$ python -q
>>> import numpy as np
>>> from numpy import linalg as LA
>>> np.set_printoptions(suppress=True, linewidth=200)
>>> W0 = np.loadtxt("block0.csv", delimiter=",")
>>> print(W0)
[[4. 1. 0. 0. 0. 0. 0. 0. 0. 0. 0. 0. 0.]
 [0. 4. 1. 0. 0. 0. 0. 0. 0. 0. 0. 0. 0.]
 [0. 0. 4. 1. 0. 0. 0. 0. 0. 0. 0. 0. 0.]
 [0. 0. 0. 4. 1. 0. 0. 0. 0. 0. 0. 0. 0.]
 [0. 0. 0. 0. 4. 1. 0. 0. 0. 0. 0. 0. 0.]
 [0. 0. 0. 0. 0. 4. 1. 0. 0. 0. 0. 0. 0.]
 [0. 0. 0. 0. 0. 0. 4. 1. 0. 0. 0. 0. 0.]
 [0. 0. 0. 0. 0. 0. 0. 4. 1. 0. 0. 0. 0.]
 [0. 0. 0. 0. 0. 0. 0. 0. 4. 1. 0. 0. 0.]
 [0. 0. 0. 0. 0. 0. 0. 0. 0. 4. 1. 0. 0.]
 [0. 0. 0. 0. 0. 0. 0. 0. 0. 0. 4. 1. 0.]
 [0. 0. 0. 0. 0. 0. 0. 0. 0. 0. 0. 4. 1.]
 [0. 0. 0. 0. 0. 0. 0. 0. 0. 0. 0. 0. 4.]]
>>> blk = np.stack([W0, -1 * W0, W0[::-1]])
>>> (blk @ W0.T).shape
(3, 13, 13)
>>> np.round(LA.norm(blk, axis=(1, 2)), 3)
array([14.832, 14.832, 14.832])
>>> LA.matrix_rank(blk)
array([13, 13, 13])
>>> blk.shape
(3, 13, 13)
>>> LA.matrix_rank(blk.reshape(3, -1))
np.int64(2)
>>> rng = np.random.default_rng(446569)
>>> Y = W0 + rng.integers(-2, 3, (13, 9)) @ rng.integers(-2, 3, (9, 13))
>>> Y
array([[ -5.,  -3.,   5.,  -1.,   2.,  10.,   1.,  -2.,  -2.,   2.,  -1., -12.,   8.],
       [  8.,   4.,   6.,  -2.,   6.,  -5.,   3.,   5.,   8.,  -2.,   3.,  -1.,   0.],
       [ -9.,  -9.,   2.,   4.,   6.,  14.,   3.,  -6.,  -4.,   6.,   2., -13.,   2.],
       [-11.,  -1.,  -9.,   7.,   4.,   6.,   4.,  -7.,   4.,   8.,  -5.,  -6.,   0.],
       [ -3.,  -7.,   3.,   6.,   1.,   6.,   3.,  -6.,  -7.,  10.,  -3.,   4.,  -6.],
       [  4.,   0.,  -7.,  -3.,   3.,  -5.,  -3.,   6.,   2.,  -6.,  -8.,   7.,   6.],
       [ -4.,  -8., -13.,   2.,  22.,   3.,  16.,  -6.,  12.,   5.,   3.,   0.,   2.],
       [  7.,  -1.,  -6.,   4.,   0.,  -3.,  -2.,   7.,   3.,   4.,  -3.,  -5.,  -8.],
       [ -2.,  -4.,   1.,   0.,   6.,   7.,  11., -14.,  -1.,   5.,  11.,  11.,  -5.],
       [  7.,   1.,  12.,   8.,  -5.,  -2.,   2.,   0.,   0.,  14.,   2.,  -1.,  -9.],
       [  4.,  -1.,  13.,  10.,  -2.,  -6.,   1.,   2.,   0.,   7.,   4.,  11.,  -2.],
       [ -6.,  -2.,  12.,  -6.,   0.,   6.,   4.,  -1.,  -1.,  -8.,  14.,  10.,   4.],
       [  5.,  -2.,  -3.,  -1.,  -9.,  -1.,  -4.,  -4., -16.,  -1.,  -3.,  13.,  -2.]])
>>> np.abs(Y - W0).sum(axis=1)
array([59., 48., 79., 67., 66., 65., 93., 48., 81., 58., 58., 69., 68.])
